% python3 -q
>>> import numpy as np
>>> np.set_printoptions(suppress=True, linewidth=120)
>>> mat = np.tril(np.array([[0, 2, 3], [3, 3, 2], [2, 2, 2]]), -1) + np.eye(3, dtype=int)
>>> mat
array([[1, 0, 0],
       [3, 1, 0],
       [2, 2, 1]])
>>> np.round(np.sort(np.abs(np.linalg.eigvals(mat))), 3)
array([1., 1., 1.])
>>> round(float(np.linalg.det(mat)), 3)
1.0
>>> np.allclose(mat, mat.T)
False
>>> np.linalg.matrix_power(mat, 2)
array([[ 1,  0,  0],
       [ 6,  1,  0],
       [10,  4,  1]])
>>> (mat - mat.T) / 2
array([[ 0. , -1.5, -1. ],
       [ 1.5,  0. , -1. ],
       [ 1. ,  1. ,  0. ]])
>>> rng = np.random.default_rng(77)
>>> idx = rng.permutation(3)
>>> idx
array([2, 0, 1])
>>> Y = mat[idx][:, idx]
>>> np.diag(Y)
array([1, 1, 1])
>>> np.trace(Y)
np.int64(3)
>>> np.linalg.matrix_rank(mat - mat[0, 0] * np.eye(3))
np.int64(2)
>>> Y = np.linalg.inv(mat)
>>> (np.abs(Y) > 1e-9).astype(int)
array([[1, 0, 0],
       [1, 1, 0],
       [1, 1, 1]])
>>> np.round(mat @ Y, 3) + 0
array([[1., 0., 0.],
       [0., 1., 0.],
       [0., 0., 1.]])
>>> round(float(np.linalg.cond(mat)), 3)
23.924
>>> evals, vecs = np.linalg.eig(mat)
>>> mat @ vecs[:, 0] - evals[0] * vecs[:, 0]
array([0., 0., 0.])
>>> np.round(np.sort(np.linalg.eigvals(np.linalg.inv(mat))), 3)
array([1., 1., 1.])
>>> J = np.load("test10.npy")
>>> J
array([[  3,   7,   9, -27,   2,   9],
       [  2,   1,   4, -12,   0,   2],
       [  1,   1,   0,   0,   4,   1],
       [  8,   3,   9, -27,   6,   1],
       [  0,   6,   6, -18,   1,   4]])
>>> Y = J / np.sqrt((J ** 2).mean(axis=1, keepdims=True))
>>> np.linalg.matrix_rank(J - J.mean(axis=1, keepdims=True))
np.int64(5)
>>> round(np.linalg.norm(J[3] - J[4]), 3)
np.float64(14.036)
>>> np.linalg.norm(J, axis=1).argmax()
np.int64(0)
>>> np.round(np.linalg.norm(J, axis=1), 3)
array([30.871, 13.   ,  4.359, 30.332, 20.322])
>>> np.round(np.linalg.norm(J, 1), 3), round(np.linalg.norm(J, np.inf), 3)
(np.float64(84.0), np.float64(57.0))
>>> m1 = np.load("data.npy")
>>> m1
array([[ 10.05 ,   9.988, -15.007],
       [-10.974,  -8.998,  14.989],
       [ -7.966,  -3.985,   9.   ],
       [ -9.005,  -3.02 ,   9.026]])
>>> [round(float(x), 3) for x in np.linalg.svd(m1, compute_uv=False)[:3]]
[34.18, 3.975, 0.022]
>>> np.round(np.linalg.norm(m1, 2) / np.linalg.norm(m1), 3)
np.float64(0.993)
>>> Uu, sv, Vt = np.linalg.svd(m1)
>>> np.argmax(sv[:-1] / (sv[1:] + 1e-6)) + 1
np.int64(2)
>>> Y = Uu[:, :2] @ np.diag(sv[:2]) @ Vt[:2]
>>> np.round(np.linalg.norm(m1 - Y, 2), 3), round(sv[2], 3)
(np.float64(0.022), np.float64(0.022))
>>> np.linalg.matrix_rank(Y)
np.int64(2)
>>> Y.round(3)
array([[ 10.046,   9.984, -15.013],
       [-10.977,  -9.001,  14.985],
       [ -7.974,  -3.993,   8.99 ],
       [ -8.999,  -3.014,   9.034]])
>>> round(float(np.abs(m1 - Y).max()), 3)
0.01
>>> w1 = np.array([[-3, 1, 1, 2, 1], [0, -3, 3, -1, 2], [3, 2, 1, -3, 1]])
>>> c = np.array([9, 9, 2, 9, 5])
>>> H = np.maximum(m1 @ w1 + c, 0)
>>> H.round(3)
array([[ 0.   ,  0.   , 27.007, 64.133, 20.019],
       [86.889, 54.998,  0.   ,  0.   ,  0.   ],
       [59.898, 30.989,  0.   ,  0.   ,  0.   ],
       [63.093, 27.107,  0.   ,  0.   ,  0.   ]])
>>> (H > 0).astype(int)
array([[0, 0, 1, 1, 1],
       [1, 1, 0, 0, 0],
       [1, 1, 0, 0, 0],
       [1, 1, 0, 0, 0]])
>>> np.linalg.matrix_rank(H)
np.int64(3)
>>> W2 = np.array([[-1, 3, -3], [0, -3, -2], [-2, 2, -1], [-3, -2, 2], [2, -2, 2]])
>>> w1 @ W2
array([[ -3, -16,  12],
       [  1,  13,   5],
       [  6,   9, -18]])
>>> (H @ W2).round(6).argmax(axis=1)
array([2, 1, 1, 1])
>>> M = np.load("a.npy")
>>> M
array([[1.05, 0.  , 1.  , 2.  ],
       [2.  , 0.05, 0.  , 0.  ],
       [2.  , 0.  , 1.05, 2.  ],
       [1.  , 0.  , 1.  , 2.05]])
>>> r0 = np.array([3, -3, 1, 0])
>>> Y = M + np.outer(r0, np.eye(4)[1])
>>> np.linalg.matrix_rank(Y - M)
np.int64(1)
>>> Y
array([[ 1.05,  3.  ,  1.  ,  2.  ],
       [ 2.  , -2.95,  0.  ,  0.  ],
       [ 2.  ,  1.  ,  1.05,  2.  ],
       [ 1.  ,  0.  ,  1.  ,  2.05]])
>>> np.linalg.matrix_rank(np.linalg.inv(Y) - np.linalg.inv(M), tol=1e-8)
np.int64(1)
>>> r0, g = Y[0], Y[1]
>>> round(r0 @ r0, 3)
np.float64(15.102)
>>> np.round(r0 @ g, 3)
np.float64(-6.75)
>>> p = (r0 @ g) / (r0 @ r0) * r0
>>> round(float((g - p) @ r0), 3)
0.0
>>> np.round(np.outer(r0, g), 3)
array([[ 2.1  , -3.098,  0.   ,  0.   ],
       [ 6.   , -8.85 ,  0.   ,  0.   ],
       [ 2.   , -2.95 ,  0.   ,  0.   ],
       [ 4.   , -5.9  ,  0.   ,  0.   ]])
>>> np.round(g - p, 3)
array([ 2.469, -1.609,  0.447,  0.894])
